$ ipython --no-banner

In [1]: import numpy as np

In [2]: from numpy import linalg as LA

In [3]: np.set_printoptions(precision=1, suppress=True, linewidth=160, floatmode="fixed")

In [4]: rd = lambda a: np.round(a, 1) + 0

In [5]: J = np.array([[0, 0, 1, 0], [0, 1, 0, 0], [1, 0, 0, 0], [0, 0, 0, 1]])

In [6]: x0 = np.array([-3, 2, -1, -1])

In [7]: target = J @ x0

In [8]: target
Out[8]: array([-1,  2, -3, -1])

In [9]: rd(LA.solve(J.T, J[1]))
Out[9]: array([0.0, 1.0, 0.0, 0.0])

In [10]: rd(LA.solve(J, target))
Out[10]: array([-3.0,  2.0, -1.0, -1.0])

In [11]: rd(LA.solve(J, target + J[:, 2]))
Out[11]: array([-3.0,  2.0,  0.0, -1.0])

In [12]: rd(LA.solve(J, J[:, 0]))
Out[12]: array([1.0, 0.0, 0.0, 0.0])

In [13]: ev, V = LA.eigh(J)

In [14]: x0 = np.array([2, -1, -2, 2])

In [15]: np.abs(J).sum(axis=1).max(), np.abs(ev).max()
Out[15]: (np.int64(1), np.float64(1.0))

In [16]: rd(LA.eigvalsh(J[1:, 1:]))
Out[16]: array([0.0, 1.0, 1.0])

In [17]: rd(V * np.maximum(ev, 0) @ V.T)
Out[17]: 
array([[0.5, 0.0, 0.5, 0.0],
       [0.0, 1.0, 0.0, 0.0],
       [0.5, 0.0, 0.5, 0.0],
       [0.0, 0.0, 0.0, 1.0]])

In [18]: x0 @ J @ x0
Out[18]: np.int64(-3)

In [19]: rd(V * np.abs(ev) @ V.T)
Out[19]: 
array([[1.0, 0.0, 0.0, 0.0],
       [0.0, 1.0, 0.0, 0.0],
       [0.0, 0.0, 1.0, 0.0],
       [0.0, 0.0, 0.0, 1.0]])

In [20]: J @ np.ones(4)
Out[20]: array([1.0, 1.0, 1.0, 1.0])

In [21]: rd(np.sort(np.abs(LA.eigvals(J)))[::-1])
Out[21]: array([1.0, 1.0, 1.0, 1.0])

In [22]: p = np.eye(4)[2]

In [23]: for _ in range(3):
    ...:     p = p @ J
    ...:     print(p.round(1))
    ...: 
[1.0 0.0 0.0 0.0]
[0.0 0.0 1.0 0.0]
[1.0 0.0 0.0 0.0]

In [24]: x0 = np.array([2, 0, -2, 2])

In [25]: target = J @ x0

In [26]: b, lr = np.zeros(4), 1 / LA.norm(J, 2) ** 2

In [27]: for i in range(30):
    ...:     b -= lr * J.T @ (J @ b - target)
    ...:     if i % 5 == 0: print(i, round(LA.norm(J @ b - target), 1))
    ...: 
0 0.0
5 0.0
10 0.0
15 0.0
20 0.0
25 0.0

In [28]: b
Out[28]: array([ 2.0,  0.0, -2.0,  2.0])

In [29]: rd(LA.cond(J))
Out[29]: np.float64(1.0)

In [30]: rd(LA.norm(J, axis=0))
Out[30]: array([1.0, 1.0, 1.0, 1.0])

In [31]: J[:, 1] @ J[:, 0]
Out[31]: np.int64(0)

In [32]: J @ J.T
Out[32]: 
array([[1, 0, 0, 0],
       [0, 1, 0, 0],
       [0, 0, 1, 0],
       [0, 0, 0, 1]])

In [33]: M = np.loadtxt("x.csv", delimiter=",")

In [34]: print(rd(M))
[[-0.8 -1.3  1.2 -0.1]
 [ 0.0 -1.3 -1.5 -0.1]
 [-1.5  0.6 -0.5 -1.1]
 [-1.1  0.3 -0.3  1.6]]

In [35]: q, V = LA.qr(M[:, :1])[0], LA.qr(M[:, 1:])[0]

In [36]: sv = LA.svd(q.T @ V, compute_uv=False)

In [37]: rd(sv)
Out[37]: array([0.0])

In [38]: np.degrees(np.arccos(sv.clip(0, 1)))
Out[38]: array([90.0])

In [39]: print(rd(LA.norm(q @ q.T - V @ V.T, 2)))
1.0

In [40]: rd(M.sum(axis=1))
Out[40]: array([-1.0, -2.9, -2.5,  0.5])

In [41]: np.unravel_index(np.abs(M).argmax(), M.shape)
Out[41]: (np.int64(3), np.int64(3))

In [42]: rd(M.sum(axis=0))
Out[42]: array([-3.4, -1.8, -1.0,  0.4])

In [43]: rd(M - M[0])
Out[43]: 
array([[ 0.0,  0.0,  0.0,  0.0],
       [ 0.8,  0.0, -2.7,  0.0],
       [-0.6,  1.9, -1.7, -1.1],
       [-0.2,  1.6, -1.6,  1.7]])

In [44]: LA.matrix_rank(M)
Out[44]: np.int64(4)

In [45]: F = np.load("out2.npy")

In [46]: print(F)
[[-1.0 -2.0]
 [-2.0  2.0]]

In [47]: # symmetric

In [48]: ev, V = LA.eigh(F)

In [49]: rd(LA.eigvalsh(F + -3 * np.eye(2)))
Out[49]: array([-5.0,  0.0])

In [50]: ev.sum(), np.trace(F)
Out[50]: (np.float64(1.0), np.float64(1.0))

In [51]: print(rd(LA.svd(F, compute_uv=False)))
[3.0 2.0]

In [52]: rd(LA.eigvalsh(F @ F))
Out[52]: array([4.0, 9.0])

In [53]: rd(V.T @ V)
Out[53]: 
array([[1.0, 0.0],
       [0.0, 1.0]])

In [54]: rd(LA.det(F[::-1]))
Out[54]: np.float64(6.0)

In [55]: np.einsum("ij,ji->", F, F)
Out[55]: np.float64(13.0)

In [56]: np.poly(F)
Out[56]: array([ 1.0, -1.0, -6.0])

In [57]: rd(LA.det(F.T))
Out[57]: np.float64(-6.0)

In [58]: print(rd(LA.eigvals(F)))
[-2.0  3.0]

In [59]: rd(LA.eigvals(F).sum().real)
Out[59]: np.float64(1.0)

In [60]: rd(LA.eigvalsh(F).min())
Out[60]: np.float64(-2.0)

In [61]: print([round(float(LA.det(F[:i, :i])), 2) + 0 for i in range(1, 3)])
[-1.0, -6.0]

In [62]: q, R = LA.qr(F)

In [63]: rd(R)
Out[63]: 
array([[ 2.2, -0.9],
       [ 0.0,  2.7]])

In [64]: q.shape, R.shape
Out[64]: ((2, 2), (2, 2))

In [65]: np.allclose(R.T @ R, F.T @ F)
Out[65]: True

In [66]: ev, V = LA.eig(F)

In [67]: rd(np.sort(LA.eigvals(F @ F)))
Out[67]: array([4.0, 9.0])

In [68]: F @ V[:, 0] - ev[0] * V[:, 0]
Out[68]: array([0.0, 0.0])

In [69]: K = np.loadtxt("dump.csv", delimiter=",")

In [70]: K
Out[70]: 
array([[6.0, 0.0, 2.0, 4.0, 4.0, 2.0],
       [3.0, 0.0, 1.0, 2.0, 2.0, 1.0],
       [6.0, 0.0, 2.0, 4.0, 4.0, 2.0],
       [3.0, 0.0, 1.0, 2.0, 2.0, 1.0],
       [3.0, 0.0, 1.0, 2.0, 2.0, 1.0]])

In [71]: x0 = np.array([-5, -3, -3, 4, 0, 3])

In [72]: K @ np.ones(6)
Out[72]: array([18.0,  9.0, 18.0,  9.0,  9.0])

In [73]: (K * x0).sum(axis=1)
Out[73]: array([-14.0,  -7.0, -14.0,  -7.0,  -7.0])

In [74]: print(np.einsum("ij,j->i", K, x0))
[-14.0  -7.0 -14.0  -7.0  -7.0]

In [75]: K @ np.eye(6)[5]
Out[75]: array([2.0, 1.0, 2.0, 1.0, 1.0])

In [76]: print(LA.norm(K @ x0) <= LA.norm(K, 2) * LA.norm(x0) + 1e-9)
True

In [77]: K @ x0
Out[77]: array([-14.0,  -7.0, -14.0,  -7.0,  -7.0])

In [78]: K * x0
Out[78]: 
array([[-30.0,  -0.0,  -6.0,  16.0,   0.0,   6.0],
       [-15.0,  -0.0,  -3.0,   8.0,   0.0,   3.0],
       [-30.0,  -0.0,  -6.0,  16.0,   0.0,   6.0],
       [-15.0,  -0.0,  -3.0,   8.0,   0.0,   3.0],
       [-15.0,  -0.0,  -3.0,   8.0,   0.0,   3.0]])

In [79]: np.sign((K @ x0).round(6))
Out[79]: array([-1.0, -1.0, -1.0, -1.0, -1.0])

In [80]: [round(float(x), 1) for x in LA.svd(K, compute_uv=False)[:3]]
Out[80]: [14.5, 0.0, 0.0]

In [81]: LA.cond(K) > 100
Out[81]: np.True_

In [82]: A = np.array([[1.0, 0.0, 0.0, 0.0, 0.0],
    ...:     [0.0, 1.0, 0.0, 0.0, 0.0],
    ...:     [0.0, 0.0, 0.0, 0.0, 1.0],
    ...:     [0.0, 0.0, 0.0, 1.0, 0.0],
    ...:     [0.0, 0.0, -1.0, 0.0, 0.0]])

In [83]: print(A)
[[ 1.0  0.0  0.0  0.0  0.0]
 [ 0.0  1.0  0.0  0.0  0.0]
 [ 0.0  0.0  0.0  0.0  1.0]
 [ 0.0  0.0  0.0  1.0  0.0]
 [ 0.0  0.0 -1.0  0.0  0.0]]

In [84]: # 4 blocks once reordered

In [85]: out = LA.inv(A)

In [86]: print(rd(LA.det(A) * LA.det(out)))
1.0

In [87]: print(np.allclose(out, A.T))
True
